$ python3 -q
>>> import numpy as np
>>> np.set_printoptions(precision=2, suppress=True, linewidth=140)
>>> rng = np.random.default_rng(91663)
>>> ang = np.sort(rng.uniform(-2, 2, 10))
>>> J = np.c_[ang, ang ** 2, ang ** 3] @ np.array([[-2, -3, -3], [1, -1, -1], [-3, 0, -3]])
>>> J
array([[ 23.41,   2.18,  18.9 ],
       [  7.88,   2.11,   6.45],
       [  6.25,   2.02,   5.19],
       [  4.59,   1.87,   3.92],
       [  1.33,   1.13,   1.38],
       [  0.83,   0.85,   0.94],
       [ -3.16,  -3.5 ,  -5.67],
       [ -9.54,  -6.32, -15.04],
       [-11.38,  -6.9 , -17.56],
       [-13.99,  -7.66, -21.07]])
>>> Xc = J - J.mean(axis=0)
>>> V = np.linalg.svd(Xc)[2][:1]
>>> other = Xc - Xc @ V.T @ V
>>> np.diag(V.T @ V)
array([0.41, 0.05, 0.54])
>>> (Xc @ V.T).std(axis=0)
array([16.14])
>>> other = J + rng.integers(-2, 3, (10, 1)) @ rng.integers(-2, 3, (1, 3))
>>> other
array([[ 23.41,   2.18,  22.9 ],
       [  7.88,   2.11,   2.45],
       [  6.25,   2.02,   7.19],
       [  4.59,   1.87,  -0.08],
       [  1.33,   1.13,   5.38],
       [  0.83,   0.85,   2.94],
       [ -3.16,  -3.5 ,  -7.67],
       [ -9.54,  -6.32, -19.04],
       [-11.38,  -6.9 , -15.56],
       [-13.99,  -7.66, -19.07]])
>>> np.abs(other - J).sum(axis=1)
array([4., 4., 2., 4., 4., 2., 2., 4., 2., 2.])
>>> print(np.linalg.svd(other - J, compute_uv=False))
[10.  0.  0.]
>>> lab = other[:, 0] > np.median(other[:, 0])
>>> f = other[lab].mean(axis=0) - other[~lab].mean(axis=0)
>>> print((((other - other.mean(axis=0)) @ f > 0) == lab).mean())
0.9
>>> f
array([16.14,  6.57, 19.25])
>>> d = np.linalg.norm(J[:, None] - J[None], axis=-1)
>>> print(np.linalg.matrix_rank(d ** 2))
5
>>> np.linalg.norm(J, axis=1)
array([30.16, 10.4 ,  8.37,  6.32,  2.23,  1.52,  7.37, 18.89, 22.03, 26.43])
>>> np.flatnonzero(d[7] < d.mean() / 2)
array([7, 8, 9])
>>> (d + 1e9 * np.eye(10)).round(6).argmin(axis=1)
array([1, 2, 1, 2, 5, 4, 5, 8, 7, 8])
>>> d.mean(axis=1).argmax()
np.int64(0)
